$ ipython --no-banner

In [1]: import numpy as np

In [2]: np.set_printoptions(precision=2, suppress=True, linewidth=100)

In [3]: def rnd(a):
   ...:     return np.round(a, 2) + 0
   ...: 

In [4]: u = np.array([3, 8, 0, 7, -8, 2, 2, -5])

In [5]: E = np.array([np.roll(u, i) for i in range(8)])

In [6]: E
Out[6]: 
array([[ 3,  8,  0,  7, -8,  2,  2, -5],
       [-5,  3,  8,  0,  7, -8,  2,  2],
       [ 2, -5,  3,  8,  0,  7, -8,  2],
       [ 2,  2, -5,  3,  8,  0,  7, -8],
       [-8,  2,  2, -5,  3,  8,  0,  7],
       [ 7, -8,  2,  2, -5,  3,  8,  0],
       [ 0,  7, -8,  2,  2, -5,  3,  8],
       [ 8,  0,  7, -8,  2,  2, -5,  3]])

In [7]: u = np.array([4, 4, 2, 5, 4, 1, 4, 5])

In [8]: out = E + np.outer(u, np.eye(8)[7])

In [9]: rnd(np.linalg.det(out) / np.linalg.det(E)), rnd(1 + np.linalg.solve(E, u)[7])
Out[9]: (np.float64(1.29), np.float64(1.29))

In [10]: rng = np.random.default_rng(93511)

In [11]: lab = rng.permutation(8)

In [12]: lab
Out[12]: array([4, 3, 2, 1, 0, 6, 7, 5])

In [13]: out = E[lab][:, lab]

In [14]: out
Out[14]: 
array([[ 3, -5,  2,  2, -8,  0,  7,  8],
       [ 8,  3, -5,  2,  2,  7, -8,  0],
       [ 0,  8,  3, -5,  2, -8,  2,  7],
       [ 7,  0,  8,  3, -5,  2,  2, -8],
       [-8,  7,  0,  8,  3,  2, -5,  2],
       [ 2,  2, -8,  7,  0,  3,  8, -5],
       [ 2, -8,  7,  0,  8, -5,  3,  2],
       [-5,  2,  2, -8,  7,  8,  0,  3]])

In [15]: m1 = np.load("mat.npy")

In [16]: m1
Out[16]: 
array([[0, 1, 0, 1, 0],
       [1, 0, 1, 1, 0],
       [0, 1, 0, 0, 1],
       [1, 1, 0, 0, 0],
       [0, 0, 1, 0, 0]])

In [17]: vec = np.array([-7, -2, 7, 6, 2])

In [18]: rhs = m1 @ vec

In [19]: rhs
Out[19]: array([ 4,  6,  0, -9,  7])

In [20]: rnd(np.linalg.solve(m1, rhs + m1[:, 3]))
Out[20]: array([-7., -2.,  7.,  7.,  2.])

In [21]: rnd(np.linalg.solve(m1, rhs))
Out[21]: array([-7., -2.,  7.,  6.,  2.])

In [22]: rnd(np.linalg.solve(m1, m1[:, 2]))
Out[22]: array([0., 0., 1., 0., 0.])

In [23]: rnd(np.linalg.solve(m1.T, m1[2]))
Out[23]: array([0., 0., 1., 0., 0.])

In [24]: w, evecs = np.linalg.eigh(m1)

In [25]: rnd(np.linalg.eigvalsh(m1 + 2 * np.eye(5)))
Out[25]: array([0.32, 1.  , 1.46, 3.  , 4.21])

In [26]: (w > 1e-8).sum(), (w < -1e-8).sum()
Out[26]: (np.int64(2), np.int64(3))

In [27]: rnd(evecs.T @ evecs)
Out[27]: 
array([[1., 0., 0., 0., 0.],
       [0., 1., 0., 0., 0.],
       [0., 0., 1., 0., 0.],
       [0., 0., 0., 1., 0.],
       [0., 0., 0., 0., 1.]])

In [28]: F = np.load("arr.npy")

In [29]: rnd(F)
Out[29]: 
array([[0.33, 0.  , 0.  , 0.  , 0.33, 0.  , 0.  , 0.  , 0.  , 0.33, 0.  ],
       [0.  , 0.5 , 0.  , 0.  , 0.  , 0.  , 0.  , 0.  , 0.5 , 0.  , 0.  ],
       [0.  , 0.  , 0.33, 0.  , 0.  , 0.  , 0.33, 0.  , 0.  , 0.  , 0.33],
       [0.  , 0.  , 0.33, 0.33, 0.  , 0.  , 0.  , 0.  , 0.  , 0.33, 0.  ],
       [0.  , 0.  , 0.  , 0.  , 0.4 , 0.2 , 0.  , 0.2 , 0.  , 0.  , 0.2 ],
       [0.25, 0.  , 0.  , 0.  , 0.  , 0.5 , 0.  , 0.  , 0.  , 0.25, 0.  ],
       [0.  , 0.33, 0.  , 0.  , 0.  , 0.  , 0.33, 0.  , 0.  , 0.  , 0.33],
       [0.  , 0.2 , 0.  , 0.  , 0.2 , 0.2 , 0.  , 0.2 , 0.2 , 0.  , 0.  ],
       [0.17, 0.17, 0.17, 0.17, 0.  , 0.  , 0.  , 0.  , 0.17, 0.  , 0.17],
       [0.  , 0.2 , 0.2 , 0.  , 0.  , 0.2 , 0.2 , 0.  , 0.  , 0.2 , 0.  ],
       [0.33, 0.  , 0.  , 0.  , 0.  , 0.  , 0.  , 0.  , 0.  , 0.33, 0.33]])

In [30]: w1 = np.array([[4, 4, 4, 3, 2, 3],
    ...:     [0, 1, 2, 3, 1, 4],
    ...:     [1, 0, 5, 3, 0, 2],
    ...:     [0, 1, 5, 5, 5, 3],
    ...:     [3, 2, 4, 5, 4, 2],
    ...:     [5, 0, 4, 0, 1, 4],
    ...:     [1, 4, 5, 3, 0, 1],
    ...:     [0, 1, 2, 1, 1, 1],
    ...:     [2, 4, 4, 4, 3, 3],
    ...:     [3, 4, 5, 0, 5, 1],
    ...:     [1, 0, 4, 0, 3, 0]])

In [31]: coef = np.array([1, 1, 1, 1, 0, 0])

In [32]: act = np.maximum(F @ w1 + coef, 0)

In [33]: np.linalg.matrix_rank(act)
Out[33]: np.int64(6)

In [34]: (act > 0).mean(axis=0)
Out[34]: array([1., 1., 1., 1., 1., 1.])

In [35]: cent = np.array([[-1, -2, 1],
    ...:     [-2, 0, -3],
    ...:     [1, 0, 3],
    ...:     [-2, -3, 3],
    ...:     [1, 1, 2],
    ...:     [2, -2, -2]])

In [36]: w1 @ cent
Out[36]: 
array([[ -6, -21,  11],
       [  3, -16,   6],
       [  2, -15,  21],
       [  4, -16,  31],
       [ -5, -21,  28],
       [  8, -17,  11],
       [ -8, -13,  11],
       [  1,  -4,   6],
       [ -5, -19,  14],
       [  1,  -3,  14],
       [  6,   1,  19]])

In [37]: out = np.linalg.inv(F)

In [38]: rnd(np.linalg.cond(F))
Out[38]: np.float64(17.95)

In [39]: rnd(F @ out)
Out[39]: 
array([[1., 0., 0., 0., 0., 0., 0., 0., 0., 0., 0.],
       [0., 1., 0., 0., 0., 0., 0., 0., 0., 0., 0.],
       [0., 0., 1., 0., 0., 0., 0., 0., 0., 0., 0.],
       [0., 0., 0., 1., 0., 0., 0., 0., 0., 0., 0.],
       [0., 0., 0., 0., 1., 0., 0., 0., 0., 0., 0.],
       [0., 0., 0., 0., 0., 1., 0., 0., 0., 0., 0.],
       [0., 0., 0., 0., 0., 0., 1., 0., 0., 0., 0.],
       [0., 0., 0., 0., 0., 0., 0., 1., 0., 0., 0.],
       [0., 0., 0., 0., 0., 0., 0., 0., 1., 0., 0.],
       [0., 0., 0., 0., 0., 0., 0., 0., 0., 1., 0.],
       [0., 0., 0., 0., 0., 0., 0., 0., 0., 0., 1.]])

In [40]: rnd(np.linalg.slogdet(F)[0])
Out[40]: np.float64(-1.0)

In [41]: out = F / np.sqrt((F ** 2).mean(axis=1, keepdims=True))

In [42]: np.linalg.matrix_rank(F - F.mean(axis=1, keepdims=True))
Out[42]: np.int64(10)

In [43]: rnd(F - F.mean(axis=1, keepdims=True))
Out[43]: 
array([[ 0.24, -0.09, -0.09, -0.09,  0.24, -0.09, -0.09, -0.09, -0.09,  0.24, -0.09],
       [-0.09,  0.41, -0.09, -0.09, -0.09, -0.09, -0.09, -0.09,  0.41, -0.09, -0.09],
       [-0.09, -0.09,  0.24, -0.09, -0.09, -0.09,  0.24, -0.09, -0.09, -0.09,  0.24],
       [-0.09, -0.09,  0.24,  0.24, -0.09, -0.09, -0.09, -0.09, -0.09,  0.24, -0.09],
       [-0.09, -0.09, -0.09, -0.09,  0.31,  0.11, -0.09,  0.11, -0.09, -0.09,  0.11],
       [ 0.16, -0.09, -0.09, -0.09, -0.09,  0.41, -0.09, -0.09, -0.09,  0.16, -0.09],
       [-0.09,  0.24, -0.09, -0.09, -0.09, -0.09,  0.24, -0.09, -0.09, -0.09,  0.24],
       [-0.09,  0.11, -0.09, -0.09,  0.11,  0.11, -0.09,  0.11,  0.11, -0.09, -0.09],
       [ 0.08,  0.08,  0.08,  0.08, -0.09, -0.09, -0.09, -0.09,  0.08, -0.09,  0.08],
       [-0.09,  0.11,  0.11, -0.09, -0.09,  0.11,  0.11, -0.09, -0.09,  0.11, -0.09],
       [ 0.24, -0.09, -0.09, -0.09, -0.09, -0.09, -0.09, -0.09, -0.09,  0.24,  0.24]])

In [44]: u = np.array([1, -1, 2, -1, -2, 1, 1, -2, 2, -2, -1])

In [45]: out = F + np.outer(u, np.eye(11)[6])

In [46]: rnd(np.linalg.det(out) / np.linalg.det(F)), rnd(1 + np.linalg.solve(F, u)[6])
Out[46]: (np.float64(19.5), np.float64(19.5))

In [47]: rnd(out)
Out[47]: 
array([[ 0.33,  0.  ,  0.  ,  0.  ,  0.33,  0.  ,  1.  ,  0.  ,  0.  ,  0.33,  0.  ],
       [ 0.  ,  0.5 ,  0.  ,  0.  ,  0.  ,  0.  , -1.  ,  0.  ,  0.5 ,  0.  ,  0.  ],
       [ 0.  ,  0.  ,  0.33,  0.  ,  0.  ,  0.  ,  2.33,  0.  ,  0.  ,  0.  ,  0.33],
       [ 0.  ,  0.  ,  0.33,  0.33,  0.  ,  0.  , -1.  ,  0.  ,  0.  ,  0.33,  0.  ],
       [ 0.  ,  0.  ,  0.  ,  0.  ,  0.4 ,  0.2 , -2.  ,  0.2 ,  0.  ,  0.  ,  0.2 ],
       [ 0.25,  0.  ,  0.  ,  0.  ,  0.  ,  0.5 ,  1.  ,  0.  ,  0.  ,  0.25,  0.  ],
       [ 0.  ,  0.33,  0.  ,  0.  ,  0.  ,  0.  ,  1.33,  0.  ,  0.  ,  0.  ,  0.33],
       [ 0.  ,  0.2 ,  0.  ,  0.  ,  0.2 ,  0.2 , -2.  ,  0.2 ,  0.2 ,  0.  ,  0.  ],
       [ 0.17,  0.17,  0.17,  0.17,  0.  ,  0.  ,  2.  ,  0.  ,  0.17,  0.  ,  0.17],
       [ 0.  ,  0.2 ,  0.2 ,  0.  ,  0.  ,  0.2 , -1.8 ,  0.  ,  0.  ,  0.2 ,  0.  ],
       [ 0.33,  0.  ,  0.  ,  0.  ,  0.  ,  0.  , -1.  ,  0.  ,  0.  ,  0.33,  0.33]])

In [48]: np.linalg.matrix_rank(out - F)
Out[48]: np.int64(1)

In [49]: np.linalg.matrix_rank(np.linalg.inv(out) - np.linalg.inv(F), tol=1e-8)
Out[49]: np.int64(1)
